$ python -q
>>> import numpy as np
>>> import numpy.linalg as la
>>> np.set_printoptions(precision=2, suppress=True, linewidth=140)
>>> u = np.array([3, 2, 0, 2, 4])
>>> g = np.array([-1, 2, 2, 0, -2, 2, -2])
>>> E = np.outer(u, g)
>>> E
array([[-3,  6,  6,  0, -6,  6, -6],
       [-2,  4,  4,  0, -4,  4, -4],
       [ 0,  0,  0,  0,  0,  0,  0],
       [-2,  4,  4,  0, -4,  4, -4],
       [-4,  8,  8,  0, -8,  8, -8]])
>>> # column 2 repeats column 1
>>> E.shape
(5, 7)
>>> print(E - E[0])
[[ 0  0  0  0  0  0  0]
 [ 1 -2 -2  0  2 -2  2]
 [ 3 -6 -6  0  6 -6  6]
 [ 1 -2 -2  0  2 -2  2]
 [-1  2  2  0 -2  2 -2]]
>>> E.sum(axis=1)
array([3, 2, 0, 2, 4])
>>> E.sum(axis=0)
array([-11,  22,  22,   0, -22,  22, -22])
>>> U, s, VT = la.svd(E)
>>> evecs = VT[:(s > 1e-8).sum()]
>>> rng = np.random.default_rng(216891)
>>> vec = E[0] + -2 * E[1] + rng.integers(2) * np.eye(7)[0]
>>> vec
array([ 1., -2., -2.,  0.,  2., -2.,  2.])
>>> np.round(la.norm(vec - evecs.T @ evecs @ vec), 2)
np.float64(0.0)
>>> print(evecs.T @ evecs)
[[ 0.05 -0.1  -0.1   0.    0.1  -0.1   0.1 ]
 [-0.1   0.19  0.19  0.   -0.19  0.19 -0.19]
 [-0.1   0.19  0.19  0.   -0.19  0.19 -0.19]
 [ 0.    0.    0.    0.    0.    0.    0.  ]
 [ 0.1  -0.19 -0.19  0.    0.19 -0.19  0.19]
 [-0.1   0.19  0.19  0.   -0.19  0.19 -0.19]
 [ 0.1  -0.19 -0.19  0.    0.19 -0.19  0.19]]
>>> np.diag(evecs.T @ evecs)
array([0.05, 0.19, 0.19, 0.  , 0.19, 0.19, 0.19])
>>> np.allclose(evecs.T @ evecs @ vec, vec)
True
>>> U, s, VT = la.svd(E, full_matrices=False)
>>> np.round(VT @ VT.T, 2) + 0
array([[1., 0., 0., 0., 0.],
       [0., 1., 0., 0., 0.],
       [0., 0., 1., 0., 0.],
       [0., 0., 0., 1., 0.],
       [0., 0., 0., 0., 1.]])
>>> np.allclose(U * s @ VT, E)
True
>>> np.round(U.T @ E @ VT.T, 2) + 0
array([[26.32,  0.  ,  0.  ,  0.  ,  0.  ],
       [ 0.  ,  0.  ,  0.  ,  0.  ,  0.  ],
       [ 0.  ,  0.  ,  0.  ,  0.  ,  0.  ],
       [ 0.  ,  0.  ,  0.  ,  0.  ,  0.  ],
       [ 0.  ,  0.  ,  0.  ,  0.  ,  0.  ]])
>>> (s > 1e-8).sum()
np.int64(1)
>>> np.round(s / s[0], 2) + 0
array([1., 0., 0., 0., 0.])
>>> np.abs(U[:, 0]).round(6).argmax()
np.int64(4)
>>> mat = np.load("m.npy")
>>> mat
array([[ 0., -7., -7., -3.],
       [-3.,  6.,  1.,  5.],
       [-5., -9., -3., -3.],
       [ 0.,  0.,  0., -4.]])
>>> O, r_ = la.qr(mat)
>>> r_
array([[ -5.83,  -4.63,  -2.06,   0.  ],
       [  0.  , -12.02,  -6.03,  -6.49],
       [  0.  ,   0.  ,  -4.29,   0.96],
       [  0.  ,   0.  ,   0.  ,  -4.  ]])
>>> print(np.trace(O @ O.T))
4.0
>>> np.allclose(r_.T @ r_, mat.T @ mat)
True
>>> O.shape, r_.shape
((4, 4), (4, 4))
>>> feats = np.array([[-1.0, 1.0, 0.0], [0.0, -1.0, 1.0], [0.0, 0.0, -1.0]])
>>> feats
array([[-1.,  1.,  0.],
       [ 0., -1.,  1.],
       [ 0.,  0., -1.]])
>>> # triangular, det is the product of the diagonal
>>> round(np.abs(la.eigvals(feats)).max(), 2)
np.float64(1.0)
>>> feats @ feats
array([[ 1., -2.,  1.],
       [ 0.,  1., -2.],
       [ 0.,  0.,  1.]])
>>> print(np.allclose(feats @ feats.T, feats.T @ feats))
False
>>> np.allclose(feats, feats.T)
False
>>> (feats - feats.T) / 2
array([[ 0. ,  0.5,  0. ],
       [-0.5,  0. ,  0.5],
       [ 0. , -0.5,  0. ]])
>>> print(np.trace(feats))
-3.0
>>> G = feats.T @ feats
>>> la.matrix_rank(G)
np.int64(3)
>>> G
array([[ 1., -1.,  0.],
       [-1.,  2., -1.],
       [ 0., -1.,  2.]])
>>> np.diag(G)
array([1., 2., 2.])
>>> t = np.radians(30)
>>> r_ = np.eye(3)
>>> r_[2, 2] = r_[1, 1] = np.cos(t)
>>> r_[2, 1], r_[1, 2] = -np.sin(t), np.sin(t)
>>> r_
array([[ 1.  ,  0.  ,  0.  ],
       [ 0.  ,  0.87,  0.5 ],
       [ 0.  , -0.5 ,  0.87]])
>>> B = feats @ r_.T
>>> print(la.svd(feats, compute_uv=False), la.svd(B, compute_uv=False))
[1.8  1.25 0.45] [1.8  1.25 0.45]
>>> np.allclose(la.norm(feats, axis=1), la.norm(B, axis=1))
True
>>> round(la.det(r_), 2), round(np.trace(r_), 2)
(np.float64(1.0), np.float64(2.73))
>>> print(np.round(r_ @ r_.T, 2) + 0)
[[1. 0. 0.]
 [0. 1. 0.]
 [0. 0. 1.]]
>>> print(la.norm(r_, axis=0))
[1. 1. 1.]
>>> la.pinv(r_)
array([[ 1.  ,  0.  ,  0.  ],
       [ 0.  ,  0.87, -0.5 ],
       [ 0.  ,  0.5 ,  0.87]])
>>> B = la.inv(feats)
>>> print(feats @ B)
[[1. 0. 0.]
 [0. 1. 0.]
 [0. 0. 1.]]
>>> (np.abs(B) > 1e-9).astype(int)
array([[1, 1, 1],
       [0, 1, 1],
       [0, 0, 1]])
>>> la.inv(B)
array([[-1.,  1., -0.],
       [-0., -1.,  1.],
       [-0., -0., -1.]])
>>> np.round(la.cond(feats), 2)
np.float64(4.05)
>>> K = np.load("run3.npy")
>>> K
array([[0, 6, 4, 7, 6, 9, 2],
       [0, 0, 4, 8, 5, 7, 1],
       [0, 0, 0, 3, 1, 1, 4],
       [0, 0, 0, 0, 8, 6, 7],
       [0, 0, 0, 0, 0, 4, 8],
       [0, 0, 0, 0, 0, 0, 6],
       [0, 0, 0, 0, 0, 0, 0]])
>>> # rows and columns are dependent
>>> rank = la.matrix_rank(K)
>>> rank
np.int64(6)
>>> ns = la.svd(K)[2][rank:].T
>>> la.matrix_rank(K.T @ K), la.matrix_rank(K @ K.T)
(np.int64(6), np.int64(6))
>>> print(ns.shape)
(7, 1)
>>> ns @ ns.T
array([[1., 0., 0., 0., 0., 0., 0.],
       [0., 0., 0., 0., 0., 0., 0.],
       [0., 0., 0., 0., 0., 0., 0.],
       [0., 0., 0., 0., 0., 0., 0.],
       [0., 0., 0., 0., 0., 0., 0.],
       [0., 0., 0., 0., 0., 0., 0.],
       [0., 0., 0., 0., 0., 0., 0.]])
>>> K @ ns
array([[0.],
       [0.],
       [0.],
       [0.],
       [0.],
       [0.],
       [0.]])
>>> labels = rng.permutation(7)
>>> labels
array([1, 0, 3, 4, 5, 6, 2])
>>> B = K[labels][:, labels]
>>> print(np.diag(B))
[0 0 0 0 0 0 0]
>>> np.trace(B)
np.int64(0)
